>>> import numpy as np
>>> np.set_printoptions(precision=2, suppress=True, linewidth=160, legacy="1.25")
>>> def rnd(a):
...     return np.round(a, 2) + 0
... 
>>> mat = np.load("out15.npy")
>>> rnd(mat)
array([[-0.26, -0.96,  0.11],
       [ 0.66, -0.26, -0.7 ],
       [ 0.7 , -0.11,  0.7 ]])
>>> # keeps lengths
>>> x0 = np.array([4, 6, 0])
>>> rhs = mat @ x0
>>> rnd(rhs)
array([-6.79,  1.11,  2.15])
>>> rnd(np.linalg.solve(mat, 4 * rhs))
array([16., 24.,  0.])
>>> rnd(np.linalg.solve(mat, rhs + mat[:, 0]))
array([5., 6., 0.])
>>> x0 = np.array([5, -2, 2])
>>> [p for p in range(1, 25) if np.allclose(np.linalg.matrix_power(mat, p), np.eye(3))]
[]
>>> rnd(np.linalg.inv(mat))
array([[-0.26,  0.66,  0.7 ],
       [-0.96, -0.26, -0.11],
       [ 0.11, -0.7 ,  0.7 ]])
>>> 3 - np.linalg.matrix_rank(mat - np.eye(3), tol=1e-8)
1
>>> rnd(np.abs(np.linalg.eigvals(mat)))
array([1., 1., 1.])
>>> q, Rm = np.linalg.qr(mat)
>>> rnd(Rm)
array([[1., 0., 0.],
       [0., 1., 0.],
       [0., 0., 1.]])
>>> np.trace(q @ q.T)
3.0
>>> rnd(q @ Rm)
array([[-0.26, -0.96,  0.11],
       [ 0.66, -0.26, -0.7 ],
       [ 0.7 , -0.11,  0.7 ]])
>>> rng = np.random.default_rng(302749)
>>> idx = rng.integers(0, 2, 3)
>>> data = (idx[:, None] == idx) * 2 + np.eye(3)
>>> data
array([[3., 0., 2.],
       [0., 3., 0.],
       [2., 0., 3.]])
>>> idx = rng.permutation(3)
>>> out = data[:, idx] * rng.choice([-1, 1], 3)
>>> out
array([[-0., -2., -3.],
       [-3., -0., -0.],
       [-0., -3., -2.]])
>>> left, _, Vh = np.linalg.svd(data.T @ out)
>>> idx
array([1, 2, 0])
>>> rnd(left @ Vh)
array([[ 0.,  0., -1.],
       [-1.,  0.,  0.],
       [ 0., -1.,  0.]])
>>> rnd(np.linalg.lstsq(data, out)[0])
array([[ 0.,  0., -1.],
       [-1.,  0.,  0.],
       [ 0., -1.,  0.]])
>>> rnd(np.linalg.norm(out[0] - out[1]))
4.69
>>> rnd(np.linalg.norm(out, axis=1))
array([3.61, 3.  , 3.61])
>>> np.linalg.norm(out, axis=1).argmax()
0
>>> W0 = np.load("mat.npy")
>>> rnd(W0)
array([[-0.37,  0.71,  0.59],
       [-0.92, -0.19, -0.35],
       [-0.14, -0.67,  0.73]])
>>> rnd((W0 + W0.T) / 2)
array([[-0.37, -0.1 ,  0.23],
       [-0.1 , -0.19, -0.51],
       [ 0.23, -0.51,  0.73]])
>>> rnd(np.linalg.det(W0))
1.0
>>> rnd(np.abs(np.linalg.eigvals(W0)).max())
1.0
>>> rnd(W0 @ W0)
array([[-0.6 , -0.8 , -0.04],
       [ 0.57, -0.38, -0.73],
       [ 0.57, -0.46,  0.68]])
>>> rnd((W0 - W0.T) / 2)
array([[ 0.  ,  0.82,  0.36],
       [-0.82,  0.  ,  0.16],
       [-0.36, -0.16,  0.  ]])
>>> rnd(np.sort(np.abs(np.linalg.eigvals(W0))))
array([1., 1., 1.])
>>> rnd(np.linalg.eigvals(W0).sum().real)
0.16
>>> rnd(np.linalg.det(2 * W0)), rnd(np.linalg.det(W0))
(8.0, 1.0)
>>> rnd(np.linalg.det(W0[::-1]))
-1.0
>>> rnd(np.kron(np.eye(2, dtype=int), W0))
array([[-0.37,  0.71,  0.59,  0.  ,  0.  ,  0.  ],
       [-0.92, -0.19, -0.35,  0.  ,  0.  ,  0.  ],
       [-0.14, -0.67,  0.73,  0.  ,  0.  ,  0.  ],
       [ 0.  ,  0.  ,  0.  , -0.37,  0.71,  0.59],
       [ 0.  ,  0.  ,  0.  , -0.92, -0.19, -0.35],
       [ 0.  ,  0.  ,  0.  , -0.14, -0.67,  0.73]])
>>> out = np.linalg.invert(W0)
Traceback (most recent call last):
  File "<python-input-46>", line 1, in <module>
    out = np.linalg.invert(W0)
          ^^^^^^^^^^^^^^^^
AttributeError: module 'numpy.linalg' has no attribute 'invert'
>>> out = np.linalg.inv(W0)
>>> rnd(np.linalg.inv(out))
array([[-0.37,  0.71,  0.59],
       [-0.92, -0.19, -0.35],
       [-0.14, -0.67,  0.73]])
>>> rnd(np.linalg.det(W0) * np.linalg.det(out))
1.0
>>> rnd(np.linalg.cond(W0))
1.0
>>> rnd(out)
array([[-0.37, -0.92, -0.14],
       [ 0.71, -0.19, -0.67],
       [ 0.59, -0.35,  0.73]])
